$ python -q
>>> import numpy as np
>>> import numpy.linalg as la
>>> np.set_printoptions(precision=1, suppress=True, linewidth=200, legacy="1.25")
>>> def rd(a):
...     return np.round(a, 1) + 0
... 
>>> mat = np.load("run4.npy")
>>> mat
array([[40, 17,  5, -8],
       [17, 34,  1, -7],
       [ 5,  1, 19, -5],
       [-8, -7, -5, 24]])
>>> w, V = la.eigh(mat)
>>> vec = np.array([1, 2, 1, 0])
>>> rd(V * np.maximum(w, 0) @ V.T)
array([[40., 17.,  5., -8.],
       [17., 34.,  1., -7.],
       [ 5.,  1., 19., -5.],
       [-8., -7., -5., 24.]])
>>> np.abs(mat).sum(axis=1).max(), rd(np.abs(w).max())
(70, 58.5)
>>> rd(V * np.abs(w) @ V.T)
array([[40., 17.,  5., -8.],
       [17., 34.,  1., -7.],
       [ 5.,  1., 19., -5.],
       [-8., -7., -5., 24.]])
>>> vec @ mat @ vec
277
>>> rd(la.eigvalsh(mat[1:, 1:]))
array([15.4, 23.5, 38.2])
>>> np.einsum("ij,ji->", mat, mat)
4599
>>> rd(la.eigvals(mat).sum().real)
117.0
>>> Lm = la.cholesky(mat)
>>> rd(mat / np.sqrt(np.outer(np.diag(mat), np.diag(mat))))
array([[ 1. ,  0.5,  0.2, -0.3],
       [ 0.5,  1. ,  0. , -0.2],
       [ 0.2,  0. ,  1. , -0.2],
       [-0.3, -0.2, -0.2,  1. ]])
>>> u = np.array([5, 9, 2, 4, -2, 4]) + 0.5
>>> feats = np.outer(u, u) / (u @ u)
>>> rd(feats)
array([[ 0.2,  0.3,  0.1,  0.1,  0. ,  0.1],
       [ 0.3,  0.5,  0.1,  0.3, -0.1,  0.3],
       [ 0.1,  0.1,  0. ,  0.1,  0. ,  0.1],
       [ 0.1,  0.3,  0.1,  0.1,  0. ,  0.1],
       [ 0. , -0.1,  0. ,  0. ,  0. ,  0. ],
       [ 0.1,  0.3,  0.1,  0.1,  0. ,  0.1]])
>>> w, V = la.eigh(feats)
>>> rd(V @ np.diag(w) @ V.T)
array([[ 0.2,  0.3,  0.1,  0.1,  0. ,  0.1],
       [ 0.3,  0.5,  0.1,  0.3, -0.1,  0.3],
       [ 0.1,  0.1,  0. ,  0.1,  0. ,  0.1],
       [ 0.1,  0.3,  0.1,  0.1,  0. ,  0.1],
       [ 0. , -0.1,  0. ,  0. ,  0. ,  0. ],
       [ 0.1,  0.3,  0.1,  0.1,  0. ,  0.1]])
>>> np.abs(V[:, -1]).round(6).argmax()
1
>>> rd(w)
array([0., 0., 0., 0., 0., 1.])
>>> np.abs(np.diag(la.qr(feats)[1])) > 1e-9
array([ True, False, False, False, False, False])
>>> la.lstsq(feats[:-1].T, feats[-1])[2]
1
>>> rd(np.trace(la.pinv(feats) @ feats))
1.0
>>> np.allclose(feats[:-1].T @ la.lstsq(feats[:-1].T, feats[-1])[0], feats[-1])
True
>>> np.unique(feats.round(6), axis=0).shape
(5, 6)
>>> def softmax(z):
...     e = np.exp(z - z.max(axis=-1, keepdims=True))
...     return e / e.sum(axis=-1, keepdims=True)
... 
>>> rd(softmax(feats[0] + 2))
array([0.2, 0.2, 0.2, 0.2, 0.1, 0.2])
>>> rd(softmax(feats).sum(axis=1))
array([1., 1., 1., 1., 1., 1.])
>>> scores = feats @ feats.T / np.sqrt(6)
>>> rd(softmax(scores))
array([[0.2, 0.2, 0.2, 0.2, 0.2, 0.2],
       [0.2, 0.2, 0.2, 0.2, 0.1, 0.2],
       [0.2, 0.2, 0.2, 0.2, 0.2, 0.2],
       [0.2, 0.2, 0.2, 0.2, 0.2, 0.2],
       [0.2, 0.2, 0.2, 0.2, 0.2, 0.2],
       [0.2, 0.2, 0.2, 0.2, 0.2, 0.2]])
>>> rd(softmax(scores + np.triu(np.full(scores.shape, -np.inf), 1)))
array([[1. , 0. , 0. , 0. , 0. , 0. ],
       [0.5, 0.5, 0. , 0. , 0. , 0. ],
       [0.3, 0.3, 0.3, 0. , 0. , 0. ],
       [0.2, 0.3, 0.2, 0.2, 0. , 0. ],
       [0.2, 0.2, 0.2, 0.2, 0.2, 0. ],
       [0.2, 0.2, 0.2, 0.2, 0.2, 0.2]])
>>> softmax(scores).round(6).argmax(axis=1)
array([1, 1, 1, 1, 4, 1])
>>> rd(softmax(scores)[0] @ feats)
array([0.1, 0.2, 0.1, 0.1, 0. , 0.1])
